In [1]: import numpy as np

In [2]: from numpy import linalg as LA

In [3]: np.set_printoptions(precision=2, suppress=True, linewidth=140)

In [4]: K = np.loadtxt("block17.csv", delimiter=",")

In [5]: K
Out[5]: 
array([[ 0.,  0.,  0.],
       [ 0.,  0.,  0.],
       [ 0.,  0.,  0.],
       [ 3., -1.,  1.],
       [ 0.,  0.,  0.],
       [ 3., -2.,  4.],
       [ 0.,  0.,  0.],
       [ 3., -2.,  4.],
       [ 0.,  0.,  0.],
       [ 2., -3.,  1.],
       [ 2., -3.,  1.],
       [ 3., -2.,  4.],
       [ 0., -1.,  3.],
       [ 0.,  0.,  0.],
       [ 0.,  0.,  0.],
       [ 0.,  0.,  0.],
       [ 3., -1.,  1.],
       [ 0.,  0.,  0.],
       [ 5., -4.,  2.],
       [ 0., -1.,  3.],
       [ 0.,  0.,  0.],
       [ 2., -3.,  1.],
       [ 0., -1.,  3.],
       [ 2., -3.,  1.],
       [ 2., -3.,  1.]])

In [6]: labels = K[:, 2] > np.median(K[:, 2])

In [7]: r0 = K[labels].mean(axis=0) - K[~labels].mean(axis=0)

In [8]: print(np.argsort(-np.abs(r0).round(6), kind="stable"))
[2 0 1]

In [9]: m1 = 5 * np.eye(4) + np.eye(4, k=1)

In [10]: m1
Out[10]: 
array([[5., 1., 0., 0.],
       [0., 5., 1., 0.],
       [0., 0., 5., 1.],
       [0., 0., 0., 5.]])

In [11]: x = np.array([2, -2, -3, -1])

In [12]: target = m1 @ x

In [13]: b, lr = np.zeros(4), 1 / LA.norm(m1, 2) ** 2

In [14]: for i in range(12):
    ...:     b -= lr * m1.T @ (m1 @ b - target)
    ...:     if i % 2 == 0: print(i, round(LA.norm(m1 @ b - target), 2))
    ...: 
0 4.49
2 0.54
4 0.09
6 0.02
8 0.0
10 0.0

In [15]: b
Out[15]: array([ 2., -2., -3., -1.])

In [16]: ev, V = LA.eig(m1)

In [17]: np.sort(LA.eigvals(LA.inv(m1)))
Out[17]: array([0.2, 0.2, 0.2, 0.2])

In [18]: np.sort(LA.eigvals(m1 @ m1))
Out[18]: array([25., 25., 25., 25.])

In [19]: np.prod(ev)
Out[19]: np.float64(625.0)

In [20]: ev
Out[20]: array([5., 5., 5., 5.])

In [21]: x = np.array([3, 2, 3, 2])

In [22]: a = np.maximum(m1 @ x, 0)

In [23]: np.maximum(m1 @ x, 0) - np.maximum(-m1 @ x, 0)
Out[23]: array([17., 13., 17., 10.])

In [24]: np.maximum(m1 @ (3 * x), 0)
Out[24]: array([51., 39., 51., 30.])

In [25]: np.tanh(m1 @ x)
Out[25]: array([1., 1., 1., 1.])

In [26]: np.prod(np.diag(m1)), np.round(LA.det(m1), 2)
Out[26]: (np.float64(625.0), np.float64(625.0))

In [27]: LA.matrix_rank(m1 - m1[0, 0] * np.eye(4))
Out[27]: np.int64(3)

In [28]: m1 @ m1
Out[28]: 
array([[25., 10.,  1.,  0.],
       [ 0., 25., 10.,  1.],
       [ 0.,  0., 25., 10.],
       [ 0.,  0.,  0., 25.]])

In [29]: LA.matrix_power(m1 - np.diag(np.diag(m1)), 4)
Out[29]: 
array([[0., 0., 0., 0.],
       [0., 0., 0., 0.],
       [0., 0., 0., 0.],
       [0., 0., 0., 0.]])

In [30]: [int(LA.matrix_rank(LA.matrix_power(m1, p))) for p in range(1, 5)]
Out[30]: [4, 4, 4, 4]

In [31]: data = np.load("w.npy")

In [32]: data
Out[32]: 
array([[-0.35, -1.67, -1.04],
       [ 1.06,  0.72, -1.53],
       [ 1.66, -0.82,  0.76]])

In [33]: print(np.kron(np.eye(2, dtype=int), data))
[[-0.35 -1.67 -1.04 -0.   -0.   -0.  ]
 [ 1.06  0.72 -1.53  0.    0.   -0.  ]
 [ 1.66 -0.82  0.76  0.   -0.    0.  ]
 [-0.   -0.   -0.   -0.35 -1.67 -1.04]
 [ 0.    0.   -0.    1.06  0.72 -1.53]
 [ 0.   -0.    0.    1.66 -0.82  0.76]]

In [34]: round(LA.eigvals(data).sum().real, 2)
Out[34]: np.float64(1.13)

In [35]: np.round(LA.det(2 * data), 2), np.round(LA.det(data), 2)
Out[35]: (np.float64(64.0), np.float64(8.0))

In [36]: print(round(float(np.einsum("ii->", data)), 2))
1.13

In [37]: print(np.poly(data))
[ 1.   -1.13  2.26 -8.  ]

In [38]: print(LA.norm(data, axis=1).argmax())
1

In [39]: round(float(data[2] @ data[1]), 2)
Out[39]: -0.0

In [40]: LA.norm(data, axis=0)
Out[40]: array([2., 2., 2.])

In [41]: round(LA.norm(data, 2), 2)
Out[41]: np.float64(2.0)

In [42]: LA.norm(data, axis=1)
Out[42]: array([2., 2., 2.])

In [43]: print(np.round(LA.norm(data, "nuc"), 2))
6.0

In [44]: r0, g = data[0], data[2]

In [45]: print(np.round(r0 @ r0, 2))
4.0

In [46]: p = (r0 @ g) / (r0 @ r0) * r0

In [47]: LA.matrix_rank(np.outer(r0, g))
Out[47]: np.int64(1)

In [48]: p.round(2) + 0
Out[48]: array([0., 0., 0.])

In [49]: round(float(LA.norm(r0 + g) ** 2 + LA.norm(r0 - g) ** 2), 2)
Out[49]: 16.0

In [50]: g - p
Out[50]: array([ 1.66, -0.82,  0.76])

In [51]: (g - p) @ r0
Out[51]: np.float64(0.0)
